% ipython --no-banner

In [1]: import numpy as np

In [2]: import numpy.linalg as la

In [3]: np.set_printoptions(precision=2, suppress=True, linewidth=100)

In [4]: def tidy(a):
   ...:     return np.round(a, 2) + 0
   ...: 

In [5]: E = np.load("out0.npy")

In [6]: E
Out[6]: 
array([[-0.4,  0.8, -0.1,  7. ],
       [ 0.1, -1.6, -0.8, -0.5],
       [-0.6, -0.5, -0.9,  3.5],
       [-0.5,  1. ,  0.3,  2.5],
       [ 1.4,  2.1,  1.5,  5. ],
       [ 0.6, -0.5, -1.6, -1.5]])

In [7]: hat = E @ la.solve(E.T @ E, E.T)

In [8]: np.allclose(hat @ hat, hat)
Out[8]: True

In [9]: tidy(hat @ E[:, 2])
Out[9]: array([-0.1, -0.8, -0.9,  0.3,  1.5, -1.6])

In [10]: vec = np.array([-2, 2, 0, 1])

In [11]: np.sign((E @ vec).round(6))
Out[11]: array([ 1., -1.,  1.,  1.,  1., -1.])

In [12]: tidy(np.einsum("ij,j->i", E, vec))
Out[12]: array([ 9.4, -3.9,  3.7,  5.5,  6.4, -3.7])

In [13]: la.norm(E @ vec) <= la.norm(E, 2) * la.norm(vec) + 1e-9
Out[13]: np.True_

In [14]: tidy(E @ (2 * vec))
Out[14]: array([18.8, -7.8,  7.4, 11. , 12.8, -7.4])

In [15]: vec = np.array([-3, -4, -2, 3])

In [16]: target = E @ vec

In [17]: tidy(la.solve(E.T @ E, E.T @ target))
Out[17]: array([-3., -4., -2.,  3.])

In [18]: tidy(la.pinv(E) @ E)
Out[18]: 
array([[1., 0., 0., 0.],
       [0., 1., 0., 0.],
       [0., 0., 1., 0.],
       [0., 0., 0., 1.]])

In [19]: rng = np.random.default_rng(88)

In [20]: target = target + 0.02 * rng.normal(size=6)

In [21]: tidy(target)
Out[21]: array([19.19,  6.19, 16.08,  4.41, -0.61, -1.08])

In [22]: c, *_ = la.lstsq(E, target)

In [23]: tidy(la.norm(target - E @ c))
Out[23]: np.float64(0.01)

In [24]: tidy(c)
Out[24]: array([-3.  , -3.98, -2.01,  3.  ])

In [25]: vec = np.array([1, 1, 5, 1])

In [26]: target = E @ vec

In [27]: c, lr = np.zeros(4), 1 / la.norm(E, 2) ** 2

In [28]: for i in range(5):
    ...:     c -= lr * E.T @ (E @ c - target)
    ...:     if i % 1 == 0: print(i, round(la.norm(E @ c - target), 2))
    ...: 
0 12.38
1 11.15
2 10.05
3 9.07
4 8.21

In [29]: tidy(c)
Out[29]: array([0.47, 1.37, 1.47, 1.25])

In [30]: mat = np.load("m.npy")

In [31]: mat
Out[31]: 
array([[ 1, -2,  6,  1,  6, -6],
       [-4, -1, -4, -3, -4,  0],
       [-5, -5, -2, -6, -2, -6],
       [ 1,  7,  2,  8,  2,  6],
       [ 8, -1,  4,  1,  4,  0],
       [ 1,  6, -2,  5, -2,  8]])

In [32]: # columns 2 and 4 are equal

In [33]: idx = rng.permutation(6)

In [34]: idx
Out[34]: array([0, 1, 5, 3, 2, 4])

In [35]: out = mat[idx][:, idx]

In [36]: np.allclose(out, mat)
Out[36]: False

In [37]: tidy(la.det(out)), tidy(la.det(mat[idx]))
Out[37]: (np.float64(0.0), np.float64(0.0))

In [38]: Uu, sigma, Vh = la.svd(mat)

In [39]: evecs = Vh[:(sigma > 1e-8).sum()]

In [40]: vec = mat[1] + -2 * mat[5] + rng.integers(2) * np.eye(6)[5]

In [41]: vec
Out[41]: array([ -6., -13.,   0., -13.,   0., -15.])

In [42]: np.allclose(evecs.T @ evecs @ vec, vec)
Out[42]: False

In [43]: tidy(np.diag(evecs.T @ evecs))
Out[43]: array([0.89, 0.36, 0.37, 0.46, 0.37, 0.55])

In [44]: tidy(la.norm(vec - evecs.T @ evecs @ vec))
Out[44]: np.float64(0.67)

In [45]: la.cond(mat) > 100
Out[45]: np.True_

In [46]: [round(float(x), 2) for x in la.svd(mat, compute_uv=False)[:3]]
Out[46]: [20.27, 15.43, 6.55]

In [47]: np.argsort(-la.norm(mat, axis=0).round(6), kind="stable")[:3]
Out[47]: array([5, 3, 1])

In [48]: f, v = mat[1], mat[3]

In [49]: f @ f
Out[49]: np.int64(58)

In [50]: p = (f @ v) / (f @ f) * f

In [51]: tidy(v - p)
Out[51]: array([-2.52,  6.12, -1.52,  5.36, -1.52,  6.  ])

In [52]: np.outer(f, v)
Out[52]: 
array([[ -4, -28,  -8, -32,  -8, -24],
       [ -1,  -7,  -2,  -8,  -2,  -6],
       [ -4, -28,  -8, -32,  -8, -24],
       [ -3, -21,  -6, -24,  -6, -18],
       [ -4, -28,  -8, -32,  -8, -24],
       [  0,   0,   0,   0,   0,   0]])
